In [1]: import numpy as np

In [2]: from numpy import linalg as LA

In [3]: np.set_printoptions(precision=1, suppress=True, linewidth=140)

In [4]: W0 = np.load("out14.npy")

In [5]: W0
Out[5]: 
array([[ 19,  31,  15,  21,   4,  23],
       [-14, -26,  -9, -15,  -2, -19],
       [ 12,   8,  17,  15,   6,   7]])

In [6]: t = np.radians(72)

In [7]: r_ = np.eye(6)

In [8]: r_[4, 4] = r_[0, 0] = np.cos(t)

In [9]: r_[4, 0], r_[0, 4] = -np.sin(t), np.sin(t)

In [10]: r_
Out[10]: 
array([[ 0.3,  0. ,  0. ,  0. ,  1. ,  0. ],
       [ 0. ,  1. ,  0. ,  0. ,  0. ,  0. ],
       [ 0. ,  0. ,  1. ,  0. ,  0. ,  0. ],
       [ 0. ,  0. ,  0. ,  1. ,  0. ,  0. ],
       [-1. ,  0. ,  0. ,  0. ,  0.3,  0. ],
       [ 0. ,  0. ,  0. ,  0. ,  0. ,  1. ]])

In [11]: M2 = W0 @ r_.T

In [12]: print(np.allclose(W0 @ W0.T, M2 @ M2.T))
True

In [13]: np.abs(M2 - W0).max(axis=0)
Out[13]: array([ 9.3,  0. ,  0. ,  0. , 20.8,  0. ])

In [14]: np.allclose(LA.norm(W0, axis=1), LA.norm(M2, axis=1))
Out[14]: True

In [15]: round(float(LA.det(r_)), 1), np.round(np.trace(r_), 1)
Out[15]: (1.0, np.float64(4.6))

In [16]: data = np.cumsum(np.array([[0, 0, -2, 2, 2],
    ...:     [-2, 0, 2, 2, 1],
    ...:     [2, 0, -1, 0, -2],
    ...:     [-2, 2, 1, 0, 2],
    ...:     [-1, 1, -1, 2, 0],
    ...:     [-2, 2, -2, -1, 2],
    ...:     [2, 0, 0, -1, 2],
    ...:     [-1, -2, 1, 1, -1],
    ...:     [-1, 0, 2, 0, -1],
    ...:     [-2, 0, 2, 0, 2],
    ...:     [-1, 1, 2, -1, -2],
    ...:     [2, 1, -1, 0, -2],
    ...:     [-1, 1, 0, -2, 2],
    ...:     [0, 2, -1, 2, -1],
    ...:     [0, 0, 0, 1, 0],
    ...:     [2, -2, 1, 0, -1],
    ...:     [1, 0, -2, 1, -1],
    ...:     [1, 1, 2, -2, -1],
    ...:     [0, 2, 0, 1, 0],
    ...:     [-1, -2, 0, -1, -1],
    ...:     [1, 2, 0, 2, 0],
    ...:     [0, 0, -1, 1, 0],
    ...:     [-2, -1, -1, 1, 1]]), axis=0)

In [17]: data
Out[17]: 
array([[ 0,  0, -2,  2,  2],
       [-2,  0,  0,  4,  3],
       [ 0,  0, -1,  4,  1],
       [-2,  2,  0,  4,  3],
       [-3,  3, -1,  6,  3],
       [-5,  5, -3,  5,  5],
       [-3,  5, -3,  4,  7],
       [-4,  3, -2,  5,  6],
       [-5,  3,  0,  5,  5],
       [-7,  3,  2,  5,  7],
       [-8,  4,  4,  4,  5],
       [-6,  5,  3,  4,  3],
       [-7,  6,  3,  2,  5],
       [-7,  8,  2,  4,  4],
       [-7,  8,  2,  5,  4],
       [-5,  6,  3,  5,  3],
       [-4,  6,  1,  6,  2],
       [-3,  7,  3,  4,  1],
       [-3,  9,  3,  5,  1],
       [-4,  7,  3,  4,  0],
       [-3,  9,  3,  6,  0],
       [-3,  9,  2,  7,  0],
       [-5,  8,  1,  8,  1]])

In [18]: cen = data - data.mean(axis=0)

In [19]: V = LA.svd(cen)[2][:1]

In [20]: M2 = cen - cen @ V.T @ V

In [21]: LA.norm(M2, axis=1).round(6).argmax()
Out[21]: np.int64(9)
